$ python3 -q
>>> import numpy as np
>>> import numpy.linalg as la
>>> np.set_printoptions(suppress=True, linewidth=120)
>>> rd = lambda a: np.round(a, 1) + 0
>>> F = np.load("block14.npy")
>>> F
array([[-2.,  0.,  1., -3., -2., -1., -3.,  1.,  2.],
       [ 2.,  0.,  3.,  0., -1.,  1., -1., -1., -2.],
       [ 0.,  0., -2.,  1., -3.,  1., -3., -3.,  0.],
       [ 0.,  0.,  2., -1., -2., -2.,  2.,  1.,  1.],
       [ 0.,  0., -2., -1., -2., -3.,  0.,  3.,  0.],
       [ 0.,  0., -2., -3.,  0.,  1., -3.,  0.,  1.],
       [ 0.,  0., -2.,  3.,  0.,  1., -1., -1.,  1.],
       [ 0.,  0., -2.,  1., -1., -1.,  3.,  2.,  3.],
       [ 0.,  0.,  3.,  3., -1.,  1.,  0.,  0., -2.]])
>>> F @ F
array([[  4.,   0.,   6.,  13.,   8.,  12.,   6.,  -9., -12.],
       [ -4.,   0.,  -6., -15.,  -8.,   3., -20., -11.,   5.],
       [  0.,   0.,  22., -15.,  13.,   6.,  -1.,  -5., -10.],
       [  0.,   0.,  -1.,  21.,  -2.,  10.,  -1., -13.,   0.],
       [  0.,   0.,   6.,  13.,   9.,   0.,  22.,   5.,   5.],
       [  0.,   0.,   5.,  -8.,  11.,   3.,   0.,   6.,  -7.],
       [  0.,   0.,  15.,  -9.,   0.,  -6.,   7.,   8.,  -2.],
       [  0.,   0.,   9.,  21.,   1.,   2.,  14.,   5.,   3.],
       [  0.,   0.,  -6.,  -8., -11.,  -1.,  -6.,  -9.,   8.]])
>>> np.allclose(F @ F.T, F.T @ F)
False
>>> print(np.allclose(F, F.T))
False
>>> rd(np.abs(la.eigvals(F)).max())
np.float64(6.2)
>>> (F - F.T) / 2
array([[ 0. , -1. ,  0.5, -1.5, -1. , -0.5, -1.5,  0.5,  1. ],
       [ 1. ,  0. ,  1.5,  0. , -0.5,  0.5, -0.5, -0.5, -1. ],
       [-0.5, -1.5,  0. , -0.5, -0.5,  1.5, -0.5, -0.5, -1.5],
       [ 1.5,  0. ,  0.5,  0. , -0.5,  0.5, -0.5,  0. , -1. ],
       [ 1. ,  0.5,  0.5,  0.5,  0. , -1.5,  0. ,  2. ,  0.5],
       [ 0.5, -0.5, -1.5, -0.5,  1.5,  0. , -2. ,  0.5,  0. ],
       [ 1.5,  0.5,  0.5,  0.5,  0. ,  2. ,  0. , -2. ,  0.5],
       [-0.5,  0.5,  0.5,  0. , -2. , -0.5,  2. ,  0. ,  1.5],
       [-1. ,  1. ,  1.5,  1. , -0.5,  0. , -0.5, -1.5,  0. ]])
>>> print(rd(np.sort(np.abs(la.eigvals(F)))))
[0.  1.7 2.  2.3 2.3 4.  4.8 4.8 6.2]
>>> (F + F.T) / 2
array([[-2. ,  1. ,  0.5, -1.5, -1. , -0.5, -1.5,  0.5,  1. ],
       [ 1. ,  0. ,  1.5,  0. , -0.5,  0.5, -0.5, -0.5, -1. ],
       [ 0.5,  1.5, -2. ,  1.5, -2.5, -0.5, -2.5, -2.5,  1.5],
       [-1.5,  0. ,  1.5, -1. , -1.5, -2.5,  2.5,  1. ,  2. ],
       [-1. , -0.5, -2.5, -1.5, -2. , -1.5,  0. ,  1. , -0.5],
       [-0.5,  0.5, -0.5, -2.5, -1.5,  1. , -1. , -0.5,  1. ],
       [-1.5, -0.5, -2.5,  2.5,  0. , -1. , -1. ,  1. ,  0.5],
       [ 0.5, -0.5, -2.5,  1. ,  1. , -0.5,  1. ,  2. ,  1.5],
       [ 1. , -1. ,  1.5,  2. , -0.5,  1. ,  0.5,  1.5, -2. ]])
